$ ipython --no-banner

In [1]: import numpy as np

In [2]: np.set_printoptions(suppress=True, linewidth=140)

In [3]: rng = np.random.default_rng(877404)

In [4]: t = np.sort(rng.uniform(-2, 2, 26))

In [5]: feats = np.c_[t, t ** 2, t ** 3] @ np.array([[1, -2, -2], [-2, -2, 1], [2, 1, 1]])

In [6]: feats.round(2)
Out[6]: 
array([[-24.46, -11.16,   0.27],
       [-23.78, -10.79,   0.39],
       [-21.31,  -9.45,   0.8 ],
       [-19.19,  -8.3 ,   1.12],
       [-12.32,  -4.65,   1.91],
       [ -8.02,  -2.45,   2.11],
       [ -4.71,  -0.87,   1.97],
       [ -4.53,  -0.79,   1.95],
       [ -3.43,  -0.32,   1.79],
       [ -3.34,  -0.28,   1.77],
       [ -2.09,   0.17,   1.46],
       [ -2.04,   0.18,   1.45],
       [ -0.08,   0.13,   0.14],
       [  0.04,  -0.1 ,  -0.09],
       [  0.19,  -0.91,  -0.54],
       [  0.22,  -1.17,  -0.6 ],
       [  0.33,  -1.79,  -0.62],
       [  0.47,  -2.2 ,  -0.52],
       [  1.47,  -3.38,   0.47],
       [  1.58,  -3.45,   0.58],
       [  2.99,  -3.98,   1.93],
       [  4.  ,  -4.16,   2.86],
       [  5.21,  -4.25,   3.93],
       [  5.35,  -4.26,   4.06],
       [  6.21,  -4.27,   4.81],
       [  8.2 ,  -4.18,   6.5 ]])

In [7]: C = feats[[8, 13]].astype(float)

In [8]: for _ in range(7):
   ...:     z = np.linalg.norm(feats[:, None] - C, axis=-1).argmin(axis=1)
   ...:     C = np.array([feats[z == j].mean(axis=0) for j in range(2)])
   ...: 

In [9]: z
Out[9]: array([0, 0, 0, 0, 0, 1, 1, 1, 1, 1, 1, 1, 1, 1, 1, 1, 1, 1, 1, 1, 1, 1, 1, 1, 1, 1])

In [10]: C.round(2)
Out[10]: 
array([[-20.21,  -8.87,   0.9 ],
       [  0.38,  -2.02,   1.69]])

In [11]: np.abs(C[1] - C[0]).argmax()
Out[11]: np.int64(0)

In [12]: Xs = feats - feats.mean(axis=0)

In [13]: U, sig, Vh = np.linalg.svd(Xs, full_matrices=False)

In [14]: sig.round(2)
Out[14]: array([47.75, 12.92,  6.64])

In [15]: (np.sign(U[:, 0]) == np.sign(U[0, 0])).astype(int)
Out[15]: array([1, 1, 1, 1, 1, 1, 1, 1, 0, 0, 0, 0, 0, 0, 0, 0, 0, 0, 0, 0, 0, 0, 0, 0, 0, 0])

In [16]: np.round(np.abs(Vh[-1]), 2)
Out[16]: array([0.17, 0.42, 0.89])

In [17]: np.linalg.matrix_rank(Xs)
Out[17]: np.int64(3)

In [18]: np.searchsorted(np.cumsum(sig ** 2) / (sig ** 2).sum(), 0.9) + 1
Out[18]: np.int64(1)

In [19]: t = rng.uniform(0, 2 * np.pi, 30)

In [20]: q, _ = np.linalg.qr(np.array([[0.1, 0.5], [-0.4, -0.3], [0.6, 1.2], [-0.2, -0.7], [-0.5, -0.3]]))

In [21]: mat = 10 * np.c_[np.cos(t), np.sin(t)] @ q.T

In [22]: mat.round(2)
Out[22]: 
array([[-3.56, -4.88, -1.11,  3.74, -6.95],
       [ 3.39,  5.03,  0.66, -3.5 ,  7.11],
       [ 4.46,  1.36,  6.43, -5.53,  2.54],
       [ 4.08, -0.18,  7.4 , -5.32,  0.48],
       [-0.18,  5.02, -5.63,  1.12,  6.46],
       [-4.27, -3.75, -3.56,  4.86, -5.6 ],
       [-4.43, -3.13, -4.5 ,  5.18, -4.84],
       [ 4.01,  4.31,  2.52, -4.43,  6.28],
       [ 4.21,  0.22,  7.2 , -5.41,  1.03],
       [ 4.51,  2.13,  5.71, -5.46,  3.56],
       [ 0.7 ,  5.39, -4.47,  0.04,  7.1 ],
       [ 3.85,  4.54,  1.99, -4.18,  6.56],
       [-4.45, -1.34, -6.44,  5.53, -2.51],
       [ 2.54,  5.46, -1.3 , -2.33,  7.52],
       [-4.32, -0.64, -6.95,  5.48, -1.59],
       [-4.47, -1.47, -6.33,  5.53, -2.69],
       [ 3.58,  4.87,  1.16, -3.77,  6.93],
       [ 4.23,  0.28,  7.17, -5.43,  1.11],
       [-1.8 , -5.57,  2.72,  1.35, -7.52],
       [ 1.53,  5.56, -3.19, -1.  ,  7.46],
       [-2.38,  3.18, -7.57,  3.65,  3.69],
       [ 0.25, -4.98,  5.72, -1.21, -6.4 ],
       [ 2.27,  5.53, -1.84, -1.96,  7.55],
       [ 3.01,  5.28, -0.29, -2.96,  7.37],
       [-2.11, -5.55,  2.15,  1.76, -7.55],
       [-2.5 ,  3.03, -7.63,  3.77,  3.48],
       [ 0.58, -4.78,  6.1 , -1.6 , -6.09],
       [-0.43, -5.3 ,  4.85, -0.37, -6.94],
       [-4.49, -1.68, -6.15,  5.52, -2.96],
       [-1.74,  3.87, -7.16,  2.93,  4.7 ]])

In [23]: Xs = mat - mat.mean(axis=0)

In [24]: U, sig, Vh = np.linalg.svd(Xs, full_matrices=False)

In [25]: np.round(Vh[0] * np.sign(Vh[0, np.abs(Vh[0]).argmax()]), 2)
Out[25]: array([ 0.39,  0.45,  0.21, -0.42,  0.65])

In [26]: np.round(Xs.mean(axis=0), 2) + 0
Out[26]: array([0., 0., 0., 0., 0.])

In [27]: sig.round(2) + 0
Out[27]: array([41.26, 35.3 ,  0.  ,  0.  ,  0.  ])

In [28]: np.searchsorted(np.cumsum(sig ** 2) / (sig ** 2).sum(), 0.9) + 1
Out[28]: np.int64(2)

In [29]: (np.sign(U[:, 0]) == np.sign(U[0, 0])).astype(int)
Out[29]: array([1, 0, 0, 0, 0, 1, 1, 0, 0, 0, 0, 0, 1, 0, 1, 1, 0, 0, 1, 0, 1, 1, 0, 0, 1, 1, 1, 1, 1, 0])

In [30]: np.abs(Vh[0]).argmax()
Out[30]: np.int64(4)

In [31]: G = np.cov(mat, rowvar=False)

In [32]: np.round(np.corrcoef(mat.T), 2)
Out[32]: 
array([[ 1.  ,  0.52,  0.7 , -0.99,  0.59],
       [ 0.52,  1.  , -0.24, -0.38,  1.  ],
       [ 0.7 , -0.24,  1.  , -0.81, -0.15],
       [-0.99, -0.38, -0.81,  1.  , -0.46],
       [ 0.59,  1.  , -0.15, -0.46,  1.  ]])

In [33]: np.round(mat.std(axis=0), 2)
Out[33]: array([3.28, 4.  , 5.1 , 3.92, 5.49])

In [34]: d = np.linalg.norm(mat[:, None] - mat[None], axis=-1)

In [35]: np.flatnonzero(d[25] < d.mean() / 2)
Out[35]: array([ 4, 20, 25, 29])

In [36]: np.unravel_index(d.round(6).argmax(), d.shape)
Out[36]: (np.int64(2), np.int64(12))

In [37]: d.shape
Out[37]: (30, 30)

In [38]: np.linalg.matrix_rank(d ** 2)
Out[38]: np.int64(3)

In [39]: print(d[25].round(6).argsort(kind="stable")[:4])
[25 20 29  4]

In [40]: M = np.load("layer7.npy")

In [41]: print(M)
[[-2 -1  0  1  2]
 [ 3  4  5  6  7]
 [ 8  9 10 11 12]
 [13 14 15 16 17]
 [18 19 20 21 22]]

In [42]: U, sig, Vh = np.linalg.svd(M, full_matrices=False)

In [43]: np.abs(U[:, 0]).round(6).argmax()
Out[43]: np.int64(4)

In [44]: np.round(np.abs(Vh[0]), 2)
Out[44]: array([0.39, 0.42, 0.45, 0.48, 0.5 ])

In [45]: np.round(sig / sig[0], 2) + 0
Out[45]: array([1.  , 0.07, 0.  , 0.  , 0.  ])

In [46]: (sig > 1e-8).sum()
Out[46]: np.int64(2)

In [47]: np.round(np.cumsum(sig ** 2) / np.sum(sig ** 2), 2)
Out[47]: array([1., 1., 1., 1., 1.])

In [48]: sig.round(2) + 0
Out[48]: array([61.51,  4.06,  0.  ,  0.  ,  0.  ])

In [49]: M2 = np.array([[-2, 2, 1], [-3, 3, 0]])

In [50]: C = np.kron(M2, M)

In [51]: C
Out[51]: 
array([[  4,   2,   0,  -2,  -4,  -4,  -2,   0,   2,   4,  -2,  -1,   0,   1,   2],
       [ -6,  -8, -10, -12, -14,   6,   8,  10,  12,  14,   3,   4,   5,   6,   7],
       [-16, -18, -20, -22, -24,  16,  18,  20,  22,  24,   8,   9,  10,  11,  12],
       [-26, -28, -30, -32, -34,  26,  28,  30,  32,  34,  13,  14,  15,  16,  17],
       [-36, -38, -40, -42, -44,  36,  38,  40,  42,  44,  18,  19,  20,  21,  22],
       [  6,   3,   0,  -3,  -6,  -6,  -3,   0,   3,   6,   0,   0,   0,   0,   0],
       [ -9, -12, -15, -18, -21,   9,  12,  15,  18,  21,   0,   0,   0,   0,   0],
       [-24, -27, -30, -33, -36,  24,  27,  30,  33,  36,   0,   0,   0,   0,   0],
       [-39, -42, -45, -48, -51,  39,  42,  45,  48,  51,   0,   0,   0,   0,   0],
       [-54, -57, -60, -63, -66,  54,  57,  60,  63,  66,   0,   0,   0,   0,   0]])

In [52]: round(np.linalg.norm(C, 2), 2), np.round(np.linalg.norm(M2, 2) * np.linalg.norm(M, 2), 2)
Out[52]: (np.float64(315.54), np.float64(315.54))

In [53]: data = np.load("run12.npy")

In [54]: data
Out[54]: 
array([[-3, -4, -1, -3,  0,  1,  5],
       [-4, -3, -4, -1, -3,  0,  1],
       [-1, -4, -3, -4, -1, -3,  0],
       [-3, -1, -4, -3, -4, -1, -3],
       [ 0, -3, -1, -4, -3, -4, -1],
       [ 1,  0, -3, -1, -4, -3, -4],
       [ 5,  1,  0, -3, -1, -4, -3]])

In [55]: # equal to its transpose

In [56]: W1 = np.array([[3, -3], [1, 2], [2, -3], [2, 2], [2, -3], [-1, 3], [-1, -3]])

In [57]: c = np.array([-2, 5])

In [58]: H = np.maximum(data @ W1 + c, 0)

In [59]: H
Out[59]: 
array([[ 0,  0],
       [ 0, 27],
       [ 0,  0],
       [ 0, 36],
       [ 0,  0],
       [ 0, 24],
       [13,  0]])

In [60]: C = np.array([[4, 3], [3, 2]])

In [61]: print((H @ C).round(6).argmax(axis=1))
[0 0 0 0 0 0 0]

In [62]: ev, vecs = np.linalg.eigh(data)

In [63]: vec = np.array([-1, 6, -1, -6, 7, 3, 4])

In [64]: np.abs(data).sum(axis=1).max(), round(float(np.abs(ev).max()), 2)
Out[64]: (np.int64(19), 14.37)

In [65]: print(vec @ data @ vec)
-384

In [66]: np.round(np.linalg.eigvalsh(data[1:, 1:]), 2)
Out[66]: array([-14.15,  -6.47,  -1.94,  -1.5 ,   0.66,   5.41])

In [67]: W0 = np.array([[1.0, 0.2, 0.04], [0.2, 1.0, 0.2], [0.04, 0.2, 1.0]])

In [68]: W0
Out[68]: 
array([[1.  , 0.2 , 0.04],
       [0.2 , 1.  , 0.2 ],
       [0.04, 0.2 , 1.  ]])

In [69]: def softmax(z):
    ...:     e = np.exp(z - z.max(axis=-1, keepdims=True))
    ...:     return e / e.sum(axis=-1, keepdims=True)
    ...: 

In [70]: np.round(softmax(10 * W0[1]), 2) + 0
Out[70]: array([0., 1., 0.])

In [71]: att = W0 @ W0.T / np.sqrt(3)

In [72]: np.round(softmax(att)[1] @ W0, 2)
Out[72]: array([0.38, 0.54, 0.38])

In [73]: u, v = W0[0], W0[1]

In [74]: round(float(u @ u), 2)
Out[74]: 1.04

In [75]: pr = (u @ v) / (u @ u) * u

In [76]: np.round(np.outer(u, v), 2)
Out[76]: 
array([[0.2 , 1.  , 0.2 ],
       [0.04, 0.2 , 0.04],
       [0.01, 0.04, 0.01]])

In [77]: round(float(np.linalg.norm(u + v) ** 2 + np.linalg.norm(u - v) ** 2), 2)
Out[77]: 4.24

In [78]: np.linalg.matrix_rank(np.outer(u, v))
Out[78]: np.int64(1)

In [79]: M2 = np.linalg.inv(W0)

In [80]: round(float(np.linalg.slogdet(W0)[0]), 2)
Out[80]: 1.0

In [81]: np.round(np.linalg.det(W0) * M2, 2) + 0
Out[81]: 
array([[ 0.96, -0.19,  0.  ],
       [-0.19,  1.  , -0.19],
       [ 0.  , -0.19,  0.96]])

In [82]: np.round(np.linalg.inv(M2), 2)
Out[82]: 
array([[1.  , 0.2 , 0.04],
       [0.2 , 1.  , 0.2 ],
       [0.04, 0.2 , 1.  ]])

In [83]: (np.abs(M2) > 1e-9).astype(int)
Out[83]: 
array([[1, 1, 0],
       [1, 1, 1],
       [0, 1, 1]])

In [84]: np.round(np.linalg.det(W0) * np.linalg.det(M2), 2)
Out[84]: np.float64(1.0)

In [85]: np.allclose(M2, W0.T)
Out[85]: False

In [86]: np.round(W0 @ M2, 2) + 0
Out[86]: 
array([[1., 0., 0.],
       [0., 1., 0.],
       [0., 0., 1.]])

In [87]: round(float(np.linalg.cond(W0)), 2)
Out[87]: 1.77

In [88]: A = np.array([[-2.0, 1.0, 1.0, 1.0, 1.0, 1.0, 1.0],
    ...:     [1.0, -2.0, 1.0, 1.0, 1.0, 1.0, 1.0],
    ...:     [1.0, 1.0, -2.0, 1.0, 1.0, 1.0, 1.0],
    ...:     [1.0, 1.0, 1.0, -2.0, 1.0, 1.0, 1.0],
    ...:     [1.0, 1.0, 1.0, 1.0, -2.0, 1.0, 1.0],
    ...:     [1.0, 1.0, 1.0, 1.0, 1.0, -2.0, 1.0],
    ...:     [1.0, 1.0, 1.0, 1.0, 1.0, 1.0, -2.0]])

In [89]: u, v = A[0], A[5]

In [90]: u @ u
Out[90]: np.float64(10.0)

In [91]: u @ v
Out[91]: np.float64(1.0)

In [92]: pr = (u @ v) / (u @ u) * u

In [93]: round(np.linalg.norm(u + v) ** 2 + np.linalg.norm(u - v) ** 2, 2)
Out[93]: np.float64(40.0)

In [94]: np.linalg.matrix_rank(np.outer(u, v))
Out[94]: np.int64(1)

In [95]: (v - pr) @ u
Out[95]: np.float64(0.0)

In [96]: pr
Out[96]: array([-0.2,  0.1,  0.1,  0.1,  0.1,  0.1,  0.1])

In [97]: ev, vecs = np.linalg.eigh(A)

In [98]: np.round(vecs.T @ A @ vecs, 2) + 0
Out[98]: 
array([[-3.,  0.,  0.,  0.,  0.,  0.,  0.],
       [ 0., -3.,  0.,  0.,  0.,  0.,  0.],
       [ 0.,  0., -3.,  0.,  0.,  0.,  0.],
       [ 0.,  0.,  0., -3.,  0.,  0.,  0.],
       [ 0.,  0.,  0.,  0., -3.,  0.,  0.],
       [ 0.,  0.,  0.,  0.,  0., -3.,  0.],
       [ 0.,  0.,  0.,  0.,  0.,  0.,  4.]])

In [99]: print(np.round(np.abs(vecs[:, -1]), 2))
[0.38 0.38 0.38 0.38 0.38 0.38 0.38]

In [100]: np.abs(vecs[:, -1]).round(6).argmax()
Out[100]: np.int64(0)

In [101]: np.round(np.linalg.eigvalsh(A @ A), 2)
Out[101]: array([ 9.,  9.,  9.,  9.,  9.,  9., 16.])

In [102]: ev.round(2)
Out[102]: array([-3., -3., -3., -3., -3., -3.,  4.])

In [103]: print(np.round(vecs.T @ vecs, 2) + 0)
[[1. 0. 0. 0. 0. 0. 0.]
 [0. 1. 0. 0. 0. 0. 0.]
 [0. 0. 1. 0. 0. 0. 0.]
 [0. 0. 0. 1. 0. 0. 0.]
 [0. 0. 0. 0. 1. 0. 0.]
 [0. 0. 0. 0. 0. 1. 0.]
 [0. 0. 0. 0. 0. 0. 1.]]

In [104]: print((ev > 1e-8).sum(), (ev < -1e-8).sum())
1 6

In [105]: np.unique(ev.round(6) + 0, return_counts=True)[1]
Out[105]: array([6, 1])

In [106]: round(float(ev.sum()), 2), np.trace(A)
Out[106]: (-14.0, np.float64(-14.0))
